$ python -q
>>> import numpy as np
>>> np.set_printoptions(precision=2, suppress=True, linewidth=100, floatmode="fixed")
>>> rng = np.random.default_rng(592106)
>>> labels = rng.integers(0, 2, 4)
>>> mat = np.triu((labels[:, None] == labels) & (rng.random((4, 4)) < 0.8), 1).astype(int)
>>> mat += mat.T
>>> print(mat)
[[0 0 0 1]
 [0 0 1 0]
 [0 1 0 0]
 [1 0 0 0]]
>>> # columns are unit length and at right angles
>>> A2 = np.linalg.inv(mat)
>>> print(np.linalg.inv(A2))
[[0.00 0.00 0.00 1.00]
 [0.00 0.00 1.00 0.00]
 [0.00 1.00 0.00 0.00]
 [1.00 0.00 0.00 0.00]]
>>> print(round(np.linalg.det(mat) * np.linalg.det(A2), 2))
1.0
>>> print(mat.shape)
(4, 4)
>>> print(mat.sum(axis=1))
[1 1 1 1]
>>> print(mat - mat[0])
[[ 0  0  0  0]
 [ 0  0  1 -1]
 [ 0  1  0 -1]
 [ 1  0  0 -1]]
>>> print(mat.mean(axis=0))
[0.25 0.25 0.25 0.25]
>>> print(round(float(np.linalg.norm(mat)), 2))
2.0
>>> print(np.count_nonzero(mat))
4
>>> print(np.unravel_index(np.abs(mat).argmax(), mat.shape))
(np.int64(0), np.int64(3))
>>> print(mat @ np.ones(4))
[1.00 1.00 1.00 1.00]
>>> print(np.sort(np.abs(np.linalg.eigvals(mat)))[::-1])
[1.00 1.00 1.00 1.00]
>>> print(mat.sum(axis=1))
[1 1 1 1]
>>> pr = np.eye(4)[1]
>>> for _ in range(7):
...     pr = pr @ mat
...     print(pr.round(2))
... 
[0.00 0.00 1.00 0.00]
[0.00 1.00 0.00 0.00]
[0.00 0.00 1.00 0.00]
[0.00 1.00 0.00 0.00]
[0.00 0.00 1.00 0.00]
[0.00 1.00 0.00 0.00]
[0.00 0.00 1.00 0.00]
>>> X = np.loadtxt("data.csv", delimiter=",")
>>> print(X)
[[ 1.00  1.00  0.00]
 [ 4.00  0.00 -1.00]
 [ 0.00 -1.00  3.00]]
>>> print(np.round(np.linalg.det(X[::-1]), 2))
13.0
>>> print(round(np.linalg.det(X.T), 2))
-13.0
>>> print(np.einsum("ij,ji->", X, X))
20.0
>>> print(np.einsum("ii->", X))
4.0
>>> labels = rng.permutation(3)
>>> print(labels)
[0 1 2]
>>> A2 = X[labels][:, labels]
>>> print(A2)
[[ 1.00  1.00  0.00]
 [ 4.00  0.00 -1.00]
 [ 0.00 -1.00  3.00]]
>>> print(np.sort(np.abs(np.linalg.eigvals(A2))))
[1.70 2.18 3.52]
>>> print(np.trace(A2))
4.0
>>> print(np.diag(A2))
[1.00 0.00 3.00]
>>> print(round(float(np.linalg.det(A2)), 2), round(np.linalg.det(X[labels]), 2))
-13.0 -13.0
>>> print(np.allclose(A2, X))
True
>>> q, evecs = np.linalg.qr(X[:, :2])[0], np.linalg.qr(X[:, 2:])[0]
>>> sigma = np.linalg.svd(q.T @ evecs, compute_uv=False)
>>> print(sigma)
[0.70]
>>> print(np.degrees(np.arccos(sigma.clip(0, 1))))
[45.69]
>>> print(np.allclose(X @ X.T, X.T @ X))
False
>>> print(np.allclose(X, X.T))
False
>>> print((X - X.T) / 2)
[[ 0.00 -1.50  0.00]
 [ 1.50  0.00  0.00]
 [ 0.00  0.00  0.00]]
>>> print(np.trace(X))
4.0
>>> print(X @ X)
[[ 5.00  1.00 -1.00]
 [ 4.00  5.00 -3.00]
 [-4.00 -3.00 10.00]]
>>> J = np.load("run19.npy")
>>> print(J)
[[-0.80  0.40 -0.10]
 [-2.00  0.50  0.60]
 [-0.10  1.60 -1.10]
 [-0.80 -0.40  0.40]
 [ 0.40 -1.50  0.30]
 [-0.30  1.20  1.40]
 [-1.20 -1.30  0.80]
 [ 0.90 -0.10 -0.20]
 [-0.60 -0.10 -2.10]
 [ 1.00 -0.80 -0.10]
 [ 0.30  0.20 -1.30]
 [ 0.60 -1.70 -0.40]
 [-0.70 -0.40 -2.30]
 [-1.40  1.40  0.20]
 [-1.10  0.80 -2.00]
 [-0.40 -1.50 -1.10]
 [ 1.00  0.90 -1.50]
 [-1.10 -0.50 -0.50]
 [ 1.30  0.30 -0.60]
 [ 0.20  0.40 -0.60]
 [ 0.00 -0.50  1.70]
 [ 8.10 -3.00 -4.20]
 [ 0.00  0.50 -0.60]
 [ 1.70  0.60  0.60]]
>>> # row 21 dominates
>>> labels = J[:, 1] > np.median(J[:, 1])
>>> f = J[labels].mean(axis=0) - J[~labels].mean(axis=0)
>>> print(((J - J.mean(axis=0)) @ f > 0).astype(int))
[1 1 1 1 0 1 0 0 1 0 1 0 0 1 1 0 1 1 1 1 0 0 1 1]
>>> Xc = (J - J.mean(axis=0)) / J.std(axis=0)
>>> print(Xc.std(axis=0))
[1.00 1.00 1.00]
>>> beta = np.linalg.lstsq(np.delete(Xc, 2, axis=1), Xc[:, 2])[0]
>>> print(np.round(1 - np.var(Xc[:, 2] - np.delete(Xc, 2, axis=1) @ beta), 2))
0.28
>>> print(np.abs(beta).argmax())
0
>>> print(beta)
[-0.53  0.01]
>>> A2 = np.array([[-4, -2], [1, 4], [3, -1], [3, -4]])
>>> C = np.array([[2, 2, 6], [8, 7, 6]])
>>> K = A2 @ C + 0.05 * rng.normal(size=(4, 3))
>>> print(K)
[[-24.04 -21.95 -36.01]
 [ 34.08  30.05  30.02]
 [ -2.03  -1.01  11.98]
 [-26.06 -21.99  -5.98]]
>>> gram = K.T @ K
>>> print((K @ K.T).shape)
(4, 4)
>>> print(np.linalg.matrix_rank(gram))
3
>>> print(np.round(np.linalg.svd(K, compute_uv=False) ** 2, 2) + 0)
[6210.98  457.80    0.00]
>>> Xc = J - J.mean(axis=0)
>>> U, sigma, VT = np.linalg.svd(Xc, full_matrices=False)
>>> print((np.sign(U[:, 0]) == np.sign(U[0, 0])).astype(int))
[1 1 1 1 0 1 1 0 1 0 0 0 0 1 1 0 0 1 0 1 1 0 1 0]
>>> print(np.abs(VT[-1]))
[0.44 0.86 0.26]
>>> A2 = np.array([[1, 0], [3, 0]])
>>> C = np.kron(A2, X)
>>> print(C)
[[ 1.00  1.00  0.00  0.00  0.00  0.00]
 [ 4.00  0.00 -1.00  0.00  0.00 -0.00]
 [ 0.00 -1.00  3.00  0.00 -0.00  0.00]
 [ 3.00  3.00  0.00  0.00  0.00  0.00]
 [12.00  0.00 -3.00  0.00  0.00 -0.00]
 [ 0.00 -3.00  9.00  0.00 -0.00  0.00]]
>>> print(np.round(np.linalg.norm(C, 2), 2), round(np.linalg.norm(A2, 2) * np.linalg.norm(X, 2), 2))
13.82 13.82
